In [1]: import numpy as np

In [2]: np.set_printoptions(precision=2, suppress=True, linewidth=200, floatmode="fixed")

In [3]: rnd = lambda a: np.round(a, 2) + 0

In [4]: E = np.load("mat.npy")

In [5]: E
Out[5]: 
array([[4, 0, 5, 4],
       [0, 0, 1, 0],
       [0, 0, 2, 5],
       [0, 0, 0, 5]])

In [6]: left, sv, vt = np.linalg.svd(E)

In [7]: rnd(sv)
Out[7]: array([9.52, 4.47, 1.15, 0.00])

In [8]: Y = left[:, :3] @ np.diag(sv[:3]) @ vt[:3]

In [9]: rnd(np.linalg.norm(E - Y) / np.linalg.norm(E))
Out[9]: np.float64(0.0)

In [10]: rnd(np.linalg.norm(E - Y, 2)), rnd(sv[3])
Out[10]: (np.float64(0.0), np.float64(0.0))

In [11]: rnd(Y)
Out[11]: 
array([[4.00, 0.00, 5.00, 4.00],
       [0.00, 0.00, 1.00, 0.00],
       [0.00, 0.00, 2.00, 5.00],
       [0.00, 0.00, 0.00, 5.00]])

In [12]: proj = np.triu(np.array([[2, 2, -2, -1], [2, -1, 0, -1], [2, -2, -1, 0], [1, 2, 2, -1]]), 1) + np.eye(4)

In [13]: Y = proj @ E @ np.linalg.inv(proj)

In [14]: np.linalg.matrix_rank(Y)
Out[14]: np.int64(3)

In [15]: np.trace(Y), np.trace(E)
Out[15]: (np.float64(11.0), np.int64(11))

In [16]: rnd(np.linalg.det(Y))
Out[16]: np.float64(0.0)

In [17]: m1 = np.maximum(np.array([[-1, 1, 1, 1],
    ...:     [0, 2, 0, 0],
    ...:     [1, 2, 0, -1],
    ...:     [-2, 1, 0, 2],
    ...:     [2, 2, -2, -1],
    ...:     [-1, 1, -1, 0],
    ...:     [-2, -2, -2, 2],
    ...:     [-1, 2, 0, -2],
    ...:     [2, 1, 1, 2],
    ...:     [1, 2, -1, -1],
    ...:     [2, -1, 1, 2],
    ...:     [2, 1, 2, 2],
    ...:     [0, 0, -1, -1],
    ...:     [-1, -2, 2, 2],
    ...:     [0, 2, -2, 0]]) @ np.array([[1, 1, 1, 0, 2, 0, 2, 2, 1, 2, 2],
    ...:     [0, 0, 1, 1, 1, 1, 0, 0, 2, 2, 1],
    ...:     [0, 2, 2, 2, 1, 2, 2, 2, 1, 2, 0],
    ...:     [1, 1, 0, 1, 2, 0, 2, 1, 1, 2, 1]]) + np.array([4, 0, 1, 3, -3, 5, -5, 0, 5, -3, 2]), 0)

In [18]: m1
Out[18]: 
array([[ 4,  2,  3,  7,  0,  8,  0,  1,  8,  1,  2],
       [ 4,  0,  3,  5,  0,  7,  0,  0,  9,  1,  4],
       [ 4,  0,  4,  4,  0,  7,  0,  1,  9,  1,  5],
       [ 4,  0,  0,  6,  0,  6,  0,  0,  7,  0,  1],
       [ 5,  0,  1,  0,  0,  3,  0,  0,  8,  0,  7],
       [ 3,  0,  0,  2,  0,  4,  0,  0,  5,  0,  1],
       [ 4,  0,  0,  0,  0,  0,  0,  0,  0,  0,  0],
       [ 1,  0,  2,  3,  0,  7,  0,  0,  6,  0,  0],
       [ 8,  6,  6,  8,  7,  8,  5,  8, 12,  9,  9],
       [ 4,  0,  2,  2,  0,  5,  0,  0,  8,  0,  5],
       [ 8,  6,  4,  6,  5,  6,  5,  8,  8,  5,  7],
       [ 8,  8,  8, 10,  8, 10,  7, 10, 13, 11,  9],
       [ 3,  0,  0,  0,  0,  3,  0,  0,  3,  0,  1],
       [ 5,  5,  2,  7,  0,  7,  1,  4,  4,  0,  0],
       [ 4,  0,  0,  1,  0,  3,  0,  0,  7,  0,  4]])

In [19]: th = np.radians(120)

In [20]: R = np.eye(11)

In [21]: R[5, 5] = R[1, 1] = np.cos(th)

In [22]: R[5, 1], R[1, 5] = -np.sin(th), np.sin(th)

In [23]: rnd(R)
Out[23]: 
array([[ 1.00,  0.00,  0.00,  0.00,  0.00,  0.00,  0.00,  0.00,  0.00,  0.00,  0.00],
       [ 0.00, -0.50,  0.00,  0.00,  0.00,  0.87,  0.00,  0.00,  0.00,  0.00,  0.00],
       [ 0.00,  0.00,  1.00,  0.00,  0.00,  0.00,  0.00,  0.00,  0.00,  0.00,  0.00],
       [ 0.00,  0.00,  0.00,  1.00,  0.00,  0.00,  0.00,  0.00,  0.00,  0.00,  0.00],
       [ 0.00,  0.00,  0.00,  0.00,  1.00,  0.00,  0.00,  0.00,  0.00,  0.00,  0.00],
       [ 0.00, -0.87,  0.00,  0.00,  0.00, -0.50,  0.00,  0.00,  0.00,  0.00,  0.00],
       [ 0.00,  0.00,  0.00,  0.00,  0.00,  0.00,  1.00,  0.00,  0.00,  0.00,  0.00],
       [ 0.00,  0.00,  0.00,  0.00,  0.00,  0.00,  0.00,  1.00,  0.00,  0.00,  0.00],
       [ 0.00,  0.00,  0.00,  0.00,  0.00,  0.00,  0.00,  0.00,  1.00,  0.00,  0.00],
       [ 0.00,  0.00,  0.00,  0.00,  0.00,  0.00,  0.00,  0.00,  0.00,  1.00,  0.00],
       [ 0.00,  0.00,  0.00,  0.00,  0.00,  0.00,  0.00,  0.00,  0.00,  0.00,  1.00]])

In [24]: Y = m1 @ R.T

In [25]: np.allclose(m1 @ m1.T, Y @ Y.T)
Out[25]: True

In [26]: rnd(np.abs(Y - m1).max(axis=0))
Out[26]: array([ 0.00,  6.06,  0.00,  0.00,  0.00, 21.93,  0.00,  0.00,  0.00,  0.00,  0.00])

In [27]: rnd(np.linalg.svd(m1, compute_uv=False)), rnd(np.linalg.svd(Y, compute_uv=False))
Out[27]: 
(array([55.64, 18.40, 11.17,  6.76,  3.60,  2.92,  2.63,  1.36,  0.70,  0.57,  0.46]),
 array([55.64, 18.40, 11.17,  6.76,  3.60,  2.92,  2.63,  1.36,  0.70,  0.57,  0.46]))

In [28]: np.allclose(np.linalg.norm(m1, axis=1), np.linalg.norm(Y, axis=1))
Out[28]: True

In [29]: q, vecs = np.linalg.qr(m1[:, :3])[0], np.linalg.qr(m1[:, 3:])[0]

In [30]: sv = np.linalg.svd(q.T @ vecs, compute_uv=False)

In [31]: (sv > 0.9).sum()
Out[31]: np.int64(2)

In [32]: q, R = np.linalg.qr(m1)

In [33]: rnd(q.T @ q)
Out[33]: 
array([[1.00, 0.00, 0.00, 0.00, 0.00, 0.00, 0.00, 0.00, 0.00, 0.00, 0.00],
       [0.00, 1.00, 0.00, 0.00, 0.00, 0.00, 0.00, 0.00, 0.00, 0.00, 0.00],
       [0.00, 0.00, 1.00, 0.00, 0.00, 0.00, 0.00, 0.00, 0.00, 0.00, 0.00],
       [0.00, 0.00, 0.00, 1.00, 0.00, 0.00, 0.00, 0.00, 0.00, 0.00, 0.00],
       [0.00, 0.00, 0.00, 0.00, 1.00, 0.00, 0.00, 0.00, 0.00, 0.00, 0.00],
       [0.00, 0.00, 0.00, 0.00, 0.00, 1.00, 0.00, 0.00, 0.00, 0.00, 0.00],
       [0.00, 0.00, 0.00, 0.00, 0.00, 0.00, 1.00, 0.00, 0.00, 0.00, 0.00],
       [0.00, 0.00, 0.00, 0.00, 0.00, 0.00, 0.00, 1.00, 0.00, 0.00, 0.00],
       [0.00, 0.00, 0.00, 0.00, 0.00, 0.00, 0.00, 0.00, 1.00, 0.00, 0.00],
       [0.00, 0.00, 0.00, 0.00, 0.00, 0.00, 0.00, 0.00, 0.00, 1.00, 0.00],
       [0.00, 0.00, 0.00, 0.00, 0.00, 0.00, 0.00, 0.00, 0.00, 0.00, 1.00]])

In [34]: np.allclose(R.T @ R, m1.T @ m1)
Out[34]: True

In [35]: q.shape, R.shape
Out[35]: ((15, 11), (11, 11))

In [36]: proj = m1 @ np.linalg.solve(m1.T @ m1, m1.T)

In [37]: np.allclose(proj @ proj, proj)
Out[37]: True

In [38]: rnd(np.linalg.eigvalsh(proj))
Out[38]: array([0.00, 0.00, 0.00, 0.00, 1.00, 1.00, 1.00, 1.00, 1.00, 1.00, 1.00, 1.00, 1.00, 1.00, 1.00])

In [39]: W2 = 5 * np.array([[0.8, 1.5, 0.5, 0.5, -0.7, 1.0, 0.7, 0.7],
    ...:     [-0.1, 1.9, -0.8, 0.6, 0.0, -0.7, 1.5, -1.5]])

In [40]: rng = np.random.default_rng(9381)

In [41]: lab = rng.integers(0, 2, 25)

In [42]: feats = W2[lab] + rng.normal(size=(25, 8))

In [43]: rnd(feats)
Out[43]: 
array([[ 4.12,  8.30,  2.39,  3.12, -5.86,  4.40,  5.00,  3.17],
       [ 2.48,  6.84,  0.12,  2.57, -5.13,  3.79,  4.23,  3.18],
       [ 4.97,  7.99,  2.25,  4.11, -5.44,  5.27,  2.95,  1.71],
       [-1.40,  9.04, -4.65,  0.28, -0.21, -3.44,  8.57, -7.25],
       [ 4.38,  6.43,  2.13,  2.69, -3.21,  4.51,  4.19,  3.99],
       [ 3.57,  6.94,  1.26,  0.88, -2.64,  4.10,  4.03,  2.69],
       [-1.23,  9.92, -4.60,  2.33,  1.79, -1.67,  7.17, -6.83],
       [ 2.74,  8.70,  3.00,  0.47, -3.13,  5.98,  3.76,  5.06],
       [ 4.55,  8.64,  1.90,  3.35, -2.78,  4.67,  2.81,  3.30],
       [-0.91,  7.69, -4.88,  1.33, -1.34, -4.01,  5.82, -6.70],
       [ 4.34,  7.23,  2.13,  3.04, -4.52,  5.43,  3.61,  3.31],
       [-1.07,  8.54, -4.80,  3.36,  0.01, -3.87,  9.03, -7.39],
       [ 3.61,  8.26,  2.19,  1.08, -2.47,  6.17,  5.20,  2.04],
       [ 2.72,  8.89,  0.67,  2.16, -1.92,  5.46,  3.81,  4.40],
       [-0.60, 10.03, -2.53,  0.62, -0.06, -4.61,  8.66, -5.84],
       [ 3.84,  7.70,  3.52,  3.04, -3.17,  5.15,  3.84,  3.63],
       [-0.71, 11.60, -4.10,  2.67,  1.55, -3.28,  9.29, -7.51],
       [-0.49,  8.43, -4.71,  2.62, -1.06, -5.14,  6.81, -9.57],
       [-1.51, 10.64, -3.21,  2.24, -0.17, -2.84,  7.87, -8.16],
       [-0.72,  9.31, -6.03,  3.01,  0.50, -2.72,  6.85, -7.94],
       [ 5.76,  6.17,  3.56,  3.76, -2.78,  5.90,  3.72,  4.53],
       [-0.47,  8.16, -3.49,  4.52, -0.67, -2.08,  6.66, -7.98],
       [ 3.43,  6.49,  2.47,  3.47, -4.63,  4.99,  1.99,  2.66],
       [ 4.94,  6.56,  1.56,  4.44, -3.86,  4.94,  3.89,  1.73],
       [ 5.42,  6.87,  2.60,  2.66, -3.13,  5.62,  4.49,  1.36]])

In [44]: [round(float(x), 2) for x in np.linalg.svd(E, compute_uv=False)[:3]]
Out[44]: [9.52, 4.47, 1.15]

In [45]: np.linalg.cond(E) > 100
Out[45]: np.True_

In [46]: np.argsort(-np.linalg.norm(E, axis=0).round(6), kind="stable")[:3]
Out[46]: array([3, 2, 0])

In [47]: lab = feats[:, 5] > np.median(feats[:, 5])

In [48]: f = feats[lab].mean(axis=0) - feats[~lab].mean(axis=0)

In [49]: (((feats - feats.mean(axis=0)) @ f > 0) == lab).mean()
Out[49]: np.float64(0.88)

In [50]: lab.astype(int)
Out[50]: array([0, 0, 1, 0, 1, 0, 0, 1, 1, 0, 1, 0, 1, 1, 0, 1, 0, 0, 0, 0, 1, 0, 1, 1, 1])

In [51]: ((feats - feats.mean(axis=0)) @ f > 0).astype(int)
Out[51]: array([1, 1, 1, 0, 1, 1, 0, 1, 1, 0, 1, 0, 1, 1, 0, 1, 0, 0, 0, 0, 1, 0, 1, 1, 1])

In [52]: r = np.linalg.matrix_rank(E)

In [53]: r
Out[53]: np.int64(3)

In [54]: null = np.linalg.svd(E)[2][r:].T

In [55]: rnd(E @ null)
Out[55]: 
array([[0.00],
       [0.00],
       [0.00],
       [0.00]])

In [56]: X = np.array([[-1.1, 0.6, -0.2, 1.0, 0.3],
    ...:     [-0.1, -0.9, -1.3, -0.7, 0.6],
    ...:     [0.8, 0.7, 0.7, -0.3, -0.8],
    ...:     [-2.0, 0.3, 0.1, -0.1, 0.9],
    ...:     [1.7, -0.9, -0.6, 0.3, 1.4],
    ...:     [0.2, 1.0, 0.4, 0.1, 0.6],
    ...:     [0.3, 1.9, 0.9, -0.3, 0.5],
    ...:     [0.2, -2.5, -0.4, 1.1, -0.9],
    ...:     [1.1, -1.0, 0.0, -1.5, 0.7],
    ...:     [0.1, 1.0, -0.4, 0.2, -0.9],
    ...:     [0.6, -2.0, 0.6, -0.6, 0.9],
    ...:     [0.1, 0.1, 0.0, 0.9, 0.2]])

In [57]: X[:, 1] = 5 * X[:, 4] + 0.05 * rng.normal(size=12)

In [58]: rnd(X)
Out[58]: 
array([[-1.10,  1.57, -0.20,  1.00,  0.30],
       [-0.10,  3.05, -1.30, -0.70,  0.60],
       [ 0.80, -3.95,  0.70, -0.30, -0.80],
       [-2.00,  4.58,  0.10, -0.10,  0.90],
       [ 1.70,  7.10, -0.60,  0.30,  1.40],
       [ 0.20,  3.01,  0.40,  0.10,  0.60],
       [ 0.30,  2.42,  0.90, -0.30,  0.50],
       [ 0.20, -4.50, -0.40,  1.10, -0.90],
       [ 1.10,  3.49,  0.00, -1.50,  0.70],
       [ 0.10, -4.55, -0.40,  0.20, -0.90],
       [ 0.60,  4.46,  0.60, -0.60,  0.90],
       [ 0.10,  0.93,  0.00,  0.90,  0.20]])

In [59]: rnd(np.abs(np.linalg.svd(X)[2][-1]))
Out[59]: array([0.00, 0.20, 0.01, 0.00, 0.98])

In [60]: [round(float(x), 2) for x in np.linalg.svd(X, compute_uv=False)[:3]]
Out[60]: [13.99, 3.35, 2.32]

In [61]: np.linalg.cond(X) > 100
Out[61]: np.True_

In [62]: rnd(np.linalg.norm(X, 2) / np.linalg.norm(X))
Out[62]: np.float64(0.95)

In [63]: proj = X @ np.linalg.solve(X.T @ X, X.T)

In [64]: rnd(np.diag(proj))
Out[64]: array([0.32, 0.56, 0.63, 0.61, 0.84, 0.12, 0.34, 0.29, 0.40, 0.22, 0.26, 0.40])

In [65]: np.allclose(proj @ proj, proj)
Out[65]: True

In [66]: rnd(proj @ X[:, 1])
Out[66]: array([ 1.57,  3.05, -3.95,  4.58,  7.10,  3.01,  2.42, -4.50,  3.49, -4.55,  4.46,  0.93])

In [67]: cen = X - X.mean(axis=0)

In [68]: left, sv, vt = np.linalg.svd(cen, full_matrices=False)

In [69]: np.searchsorted(np.cumsum(sv ** 2) / (sv ** 2).sum(), 0.9) + 1
Out[69]: np.int64(2)

In [70]: rnd(np.abs(vt[-1]))
Out[70]: array([0.00, 0.20, 0.01, 0.00, 0.98])

In [71]: np.abs(vt[0]).argmax()
Out[71]: np.int64(1)

In [72]: (np.sign(left[:, 0]) == np.sign(left[0, 0])).astype(int)
Out[72]: array([1, 1, 0, 1, 1, 1, 1, 0, 1, 0, 1, 0])

In [73]: rnd((sv ** 2).sum() ** 2 / (sv ** 4).sum())
Out[73]: np.float64(1.24)

In [74]: d = np.linalg.norm(X[:, None] - X[None], axis=-1)

In [75]: rnd(d[:5, :5])
Out[75]: 
array([[ 0.00,  2.72,  6.15,  3.40,  6.35],
       [ 2.72,  0.00,  7.48,  2.89,  4.67],
       [ 6.15,  7.48,  0.00,  9.16, 11.40],
       [ 3.40,  2.89,  9.16,  0.00,  4.58],
       [ 6.35,  4.67, 11.40,  4.58,  0.00]])

In [76]: (d + 1e9 * np.eye(12)).round(6).argmin(axis=1)
Out[76]: array([11,  5,  9, 10, 10,  6,  5,  9, 10,  7,  8,  0])

In [77]: d[1].round(6).argsort(kind="stable")[:4]
Out[77]: array([1, 5, 8, 6])
